$ python3 -q
>>> import numpy as np
>>> import numpy.linalg as la
>>> np.set_printoptions(precision=2, suppress=True, linewidth=200)
>>> def rnd(a):
...     return np.round(a, 2) + 0
... 
>>> W0 = np.array([[0, -2, 1, -1, 1, 0],
...     [-2, 0, -2, 1, -1, 1],
...     [1, -2, 0, -2, 1, -1],
...     [-1, 1, -2, 0, -2, 1],
...     [1, -1, 1, -2, 0, -2],
...     [0, 1, -1, 1, -2, 0]])
>>> evals, evecs = la.eigh(W0)
>>> vec = np.array([8, 2, 9, 9, 5, 9])
>>> print(rnd(evecs * np.abs(evals) @ evecs.T))
[[ 1.94 -0.22  1.07 -0.82  0.56 -1.03]
 [-0.22  2.65 -0.57  1.39 -1.16  0.56]
 [ 1.07 -0.57  2.58 -0.52  1.39 -0.82]
 [-0.82  1.39 -0.52  2.58 -0.57  1.07]
 [ 0.56 -1.16  1.39 -0.57  2.65 -0.22]
 [-1.03  0.56 -0.82  1.07 -0.22  1.94]]
>>> print((np.sign(evecs[:, -1].round(6)) == np.sign(evecs[0, -1].round(6))).astype(int))
[1 0 1 0 1 0]
>>> print(np.abs(W0).sum(axis=1).max(), rnd(np.abs(evals).max()))
7 6.44
>>> evals, evecs = la.eigh(W0)
>>> print(rnd(la.svd(W0, compute_uv=False)))
[6.44 2.73 2.61 1.   0.83 0.73]
>>> print(rnd(evecs.T @ evecs))
[[1. 0. 0. 0. 0. 0.]
 [0. 1. 0. 0. 0. 0.]
 [0. 0. 1. 0. 0. 0.]
 [0. 0. 0. 1. 0. 0.]
 [0. 0. 0. 0. 1. 0.]
 [0. 0. 0. 0. 0. 1.]]
>>> print(rnd(evals))
[-2.73 -2.61 -1.   -0.83  0.73  6.44]
>>> print(rnd(evecs.T @ W0 @ evecs))
[[-2.73  0.    0.    0.    0.    0.  ]
 [ 0.   -2.61  0.    0.    0.    0.  ]
 [ 0.    0.   -1.    0.    0.    0.  ]
 [ 0.    0.    0.   -0.83  0.    0.  ]
 [ 0.    0.    0.    0.    0.73  0.  ]
 [ 0.    0.    0.    0.    0.    6.44]]
>>> print(rnd(evecs @ np.diag(evals) @ evecs.T))
[[ 0. -2.  1. -1.  1.  0.]
 [-2.  0. -2.  1. -1.  1.]
 [ 1. -2.  0. -2.  1. -1.]
 [-1.  1. -2.  0. -2.  1.]
 [ 1. -1.  1. -2.  0. -2.]
 [ 0.  1. -1.  1. -2.  0.]]
>>> print((evals > 1e-8).sum(), (evals < -1e-8).sum())
2 4
>>> print(np.abs(evecs[:, -1]).round(6).argmax())
2
>>> rng = np.random.default_rng(46)
>>> labels = rng.permutation(6)
>>> Y = W0[:, labels] * rng.choice([-1, 1], 6)
>>> print(Y)
[[-1  0 -2  0  1 -1]
 [ 1 -2  0 -1 -2  1]
 [-1  1 -2  1  0 -2]
 [ 2 -1  1 -1 -2  0]
 [ 0  1 -1  2  1 -2]
 [ 2  0  1  0 -1  1]]
>>> left, _, vt = la.svd(W0.T @ Y)
>>> print(labels)
[4 0 1 5 2 3]
>>> vec = np.array([0, 1, -1, 0, -3, 0])
>>> rhs = W0 @ vec
>>> print(rhs)
[-6  5 -5  9 -2  8]
>>> print(rnd(la.solve(W0, W0[:, 2])))
[0. 0. 1. 0. 0. 0.]
>>> print(rnd(la.solve(W0, rhs + W0[:, 3])))
[ 0.  1. -1.  1. -3.  0.]
>>> X = np.load("case3.npy")
>>> print(X)
[[ 1  1  2  5  3  0]
 [ 3  5  2  8 12  2]
 [ 0  0  2  2  0  0]
 [ 1  1  2  5  3  0]
 [ 2  3  2  5  6  1]
 [ 4  7  2  0  3  3]
 [ 1  1  2  5  3  0]
 [ 4  7  2  2  9  3]
 [ 2  3  2  0  0  1]
 [ 4  7  2  5 12  3]
 [ 3  5  2  5  9  2]
 [ 3  5  2  5  9  2]
 [ 3  5  2  8 12  2]]
>>> print(rnd(la.norm(X, 2) / la.norm(X)))
0.96
>>> print(la.cond(X) > 100)
True
>>> print(la.matrix_rank(X, rtol=0.1))
3
>>> r0 = np.array([-2, -1, 0, -1, -1, -1])
>>> g = np.array([0, 1, 1, 0, 2, 0, 1, 1, 1])
>>> feats = r0[:, None] + g[None, :]
>>> print(feats)
[[-2 -1 -1 -2  0 -2 -1 -1 -1]
 [-1  0  0 -1  1 -1  0  0  0]
 [ 0  1  1  0  2  0  1  1  1]
 [-1  0  0 -1  1 -1  0  0  0]
 [-1  0  0 -1  1 -1  0  0  0]
 [-1  0  0 -1  1 -1  0  0  0]]
>>> left, sigma, vt = la.svd(feats)
>>> evecs = vt[:(sigma > 1e-8).sum()]
>>> vec = feats[4] + -2 * feats[0] + rng.integers(2) * np.eye(9)[6]
>>> print(vec)
[3. 2. 2. 3. 1. 3. 3. 2. 2.]
>>> print(np.allclose(evecs.T @ evecs @ vec, vec))
False
>>> m1 = np.loadtxt("mat.csv", delimiter=",")
>>> print(m1)
[[-1.  2. -2.  1.]
 [ 2.  2. -4.  2.]
 [-2. -4.  2. -2.]
 [ 1.  2. -2. -1.]]
>>> print([round(float(la.det(m1[:i, :i])), 2) + 0 for i in range(1, 5)])
[-1.0, -6.0, 28.0, -64.0]
>>> print(np.all(la.eigvalsh(m1) > 0))
False
>>> left, sigma = la.svd(m1)
Traceback (most recent call last):
  File "<python-input-47>", line 1, in <module>
    left, sigma = la.svd(m1)
    ^^^^^^^^^^^
ValueError: too many values to unpack (expected 2)
>>> left, sigma, vt = la.svd(m1, full_matrices=False)
>>> print(rnd(left.T @ left))
[[1. 0. 0. 0.]
 [0. 1. 0. 0.]
 [0. 0. 1. 0.]
 [0. 0. 0. 1.]]
>>> print((sigma > 1e-8).sum())
4
>>> print(rnd(sigma / sigma[0]))
[1.   0.25 0.25 0.25]
>>> print(rnd(vt @ vt.T))
[[1. 0. 0. 0.]
 [0. 1. 0. 0.]
 [0. 0. 1. 0.]
 [0. 0. 0. 1.]]
>>> print(np.abs(left[:, 0]).round(6).argmax())
1
>>> print(left.shape, sigma.shape, vt.shape)
(4, 4) (4,) (4, 4)
>>> print(np.allclose(left * sigma @ vt, m1))
True
>>> print(rnd(np.sqrt((sigma ** 2).sum())), rnd(la.norm(m1)))
8.72 8.72
>>> print(rnd(np.cumsum(sigma ** 2) / np.sum(sigma ** 2)))
[0.84 0.89 0.95 1.  ]
>>> print(rnd(sigma))
[8. 2. 2. 2.]
>>> Y = np.array([[-1, -2, 1], [1, 1, 2]])
>>> W2 = np.kron(Y, m1)
>>> print(W2.shape)
(8, 12)
>>> print(la.matrix_rank(W2))
8
>>> print(rnd(la.det(m1)))
-64.0
>>> print((m1 + m1.T) / 2)
[[-1.  2. -2.  1.]
 [ 2.  2. -4.  2.]
 [-2. -4.  2. -2.]
 [ 1.  2. -2. -1.]]
>>> la.determinant(m1)
Traceback (most recent call last):
  File "<python-input-65>", line 1, in <module>
    la.determinant(m1)
    ^^^^^^^^^^^^^^
AttributeError: module 'numpy.linalg' has no attribute 'determinant'
>>> print((m1 - m1.T) / 2)
[[0. 0. 0. 0.]
 [0. 0. 0. 0.]
 [0. 0. 0. 0.]
 [0. 0. 0. 0.]]
>>> print(rnd(la.matrix_power(m1, 3)))
[[  44.  104. -104.   52.]
 [ 104.  200. -208.  104.]
 [-104. -208.  200. -104.]
 [  52.  104. -104.   44.]]
>>> print(m1 @ m1)
[[ 10.  12. -12.   6.]
 [ 12.  28. -24.  12.]
 [-12. -24.  28. -12.]
 [  6.  12. -12.  10.]]
>>> print(np.allclose(m1, m1.T))
True
>>> arr = np.load("sample5.npy")
>>> print(arr)
[[ 18  -1   5   5   3  -3   2]
 [ -1 -62   5  -4   1  -5   5]
 [  3   2 -40   3  -2  -5  -1]
 [ -4  -2   1 -43  -3   0  -2]
 [ -2   4   2  -3  21  -3  -5]
 [  0  -2  -2  -3  -3  -2  -1]
 [ -3  -1  -4   2   1  -2   4]]
>>> labels = rng.permutation(7)
>>> print(labels)
[3 2 5 1 4 0 6]
>>> Y = arr[labels][:, labels]
>>> print(Y)
[[-43   1   0  -2  -3  -4  -2]
 [  3 -40  -5   2  -2   3  -1]
 [ -3  -2  -2  -2  -3   0  -1]
 [ -4   5  -5 -62   1  -1   5]
 [ -3   2  -3   4  21  -2  -5]
 [  5   5  -3  -1   3  18   2]
 [  2  -4  -2  -1   1  -3   4]]
>>> print(np.diag(Y))
[-43 -40  -2 -62  21  18   4]
